$ python3 -q
>>> import numpy as np
>>> import numpy.linalg as la
>>> np.set_printoptions(precision=3, suppress=True, linewidth=160)
>>> data = np.load("mat.npy")
>>> data
array([[ 0, 67,  0,  0,  0, 35],
       [ 0, 23,  0,  0,  0, 25],
       [ 0, 15,  0,  0,  0, 36],
       [ 0, 26,  0,  0,  0, 42],
       [ 0, 65,  0,  0,  0, 44],
       [ 0,  1,  0,  0,  0, 38],
       [ 0, 26,  0,  0,  0, 17],
       [ 0, 54,  0,  0,  0, 20],
       [ 0, 25,  0,  0,  0, 59],
       [ 0, 16,  0,  0,  0,  1],
       [ 0, 26,  0,  0,  0, 17],
       [ 0, 18,  0,  0,  0, 60],
       [ 0,  8,  0,  0,  0, 62],
       [ 0, 39,  0,  0,  0, 39],
       [ 0, 38,  0,  0,  0, 31],
       [ 0, 15,  0,  0,  0, 61],
       [ 0, 31,  0,  0,  0, 50],
       [ 0, 36,  0,  2,  0, 65],
       [ 0, 30,  0,  0,  0, 67],
       [ 0, 51,  0,  0,  0, 64],
       [ 0, 13,  0,  0,  0, 27],
       [ 0, 19,  0,  0,  0, 18],
       [ 0, 67,  0,  0,  0, 35],
       [ 0, 14,  0,  0,  0, 53],
       [ 1, 25,  0,  0,  0, 16],
       [ 0,  3,  0,  0,  0, 29],
       [ 0, 24,  0,  2,  0, 33],
       [ 0, 46,  0,  0,  0, 56],
       [ 0, 26,  0,  0,  0, 42]])
>>> left, s, vt = la.svd(data)
>>> s.round(3) + 0
array([281.595,  91.827,   2.699,   0.988,   0.   ,   0.   ])
>>> np.argmax(s[:-1] / (s[1:] + 1e-6)) + 1
np.int64(4)
>>> Y = left[:, :4] @ np.diag(s[:4]) @ vt[:4]
>>> round(la.norm(data - Y) / la.norm(data), 3)
np.float64(0.0)
>>> la.matrix_rank(Y)
np.int64(4)
>>> round(la.norm(data - Y, 2), 3), round(float(s[4]), 3)
(np.float64(0.0), 0.0)
>>> left, s, vt = la.svd(data)
>>> V = vt[:(s > 1e-8).sum()]
>>> rng = np.random.default_rng(49543)
>>> vec = data[14] + 2 * data[0] + rng.integers(2) * np.eye(6)[5]
>>> vec
array([  0., 172.,   0.,   0.,   0., 102.])
>>> np.round(V.T @ V, 3) + 0
array([[1., 0., 0., 0., 0., 0.],
       [0., 1., 0., 0., 0., 0.],
       [0., 0., 0., 0., 0., 0.],
       [0., 0., 0., 1., 0., 0.],
       [0., 0., 0., 0., 0., 0.],
       [0., 0., 0., 0., 0., 1.]])
>>> la.matrix_rank(np.vstack([data, vec]))
np.int64(4)
>>> round(float(la.norm(vec - V.T @ V @ vec)), 3)
0.0
>>> rank = la.matrix_rank(data)
>>> rank
np.int64(4)
>>> ns = la.svd(data)[2][rank:].T
>>> [int(la.matrix_rank(data[:i])) for i in range(1, len(data) + 1)]
[1, 2, 2, 2, 2, 2, 2, 2, 2, 2, 2, 2, 2, 2, 2, 2, 2, 3, 3, 3, 3, 3, 3, 3, 4, 4, 4, 4, 4]
>>> [int(la.matrix_rank(np.delete(data, i, axis=0))) for i in range(29)]
[4, 4, 4, 4, 4, 4, 4, 4, 4, 4, 4, 4, 4, 4, 4, 4, 4, 4, 4, 4, 4, 4, 4, 4, 3, 4, 4, 4, 4]
>>> ns.shape
(6, 2)
>>> la.matrix_rank(data.T @ data), la.matrix_rank(data @ data.T)
(np.int64(4), np.int64(4))
>>> F = np.load("dump.npy")
>>> F
array([[ -8,   1,  -5,   8,  -1, -10,  -2,  -2],
       [  1, -18,   9,  -8,  -7,   1,   9, -10],
       [ -5,   9,  -6,  -1,   4,  -7,   0,   7],
       [  8,  -8,  -1, -18,   3,   5,   6,   8],
       [ -1,  -7,   4,   3, -16,  -4,  -3,   3],
       [-10,   1,  -7,   5,  -4,   0,   0,   8],
       [ -2,   9,   0,   6,  -3,   0, -18,   2],
       [ -2, -10,   7,   8,   3,   8,   2,  -6]])
>>> Y = la.inv(F)
>>> round(float(la.slogdet(F)[0]), 3)
-1.0
>>> np.round(la.inv(Y), 3) + 0
array([[ -8.,   1.,  -5.,   8.,  -1., -10.,  -2.,  -2.],
       [  1., -18.,   9.,  -8.,  -7.,   1.,   9., -10.],
       [ -5.,   9.,  -6.,  -1.,   4.,  -7.,   0.,   7.],
       [  8.,  -8.,  -1., -18.,   3.,   5.,   6.,   8.],
       [ -1.,  -7.,   4.,   3., -16.,  -4.,  -3.,   3.],
       [-10.,   1.,  -7.,   5.,  -4.,   0.,   0.,   8.],
       [ -2.,   9.,   0.,   6.,  -3.,   0., -18.,   2.],
       [ -2., -10.,   7.,   8.,   3.,   8.,   2.,  -6.]])
>>> round(la.det(F) * la.det(Y), 3)
np.float64(1.0)
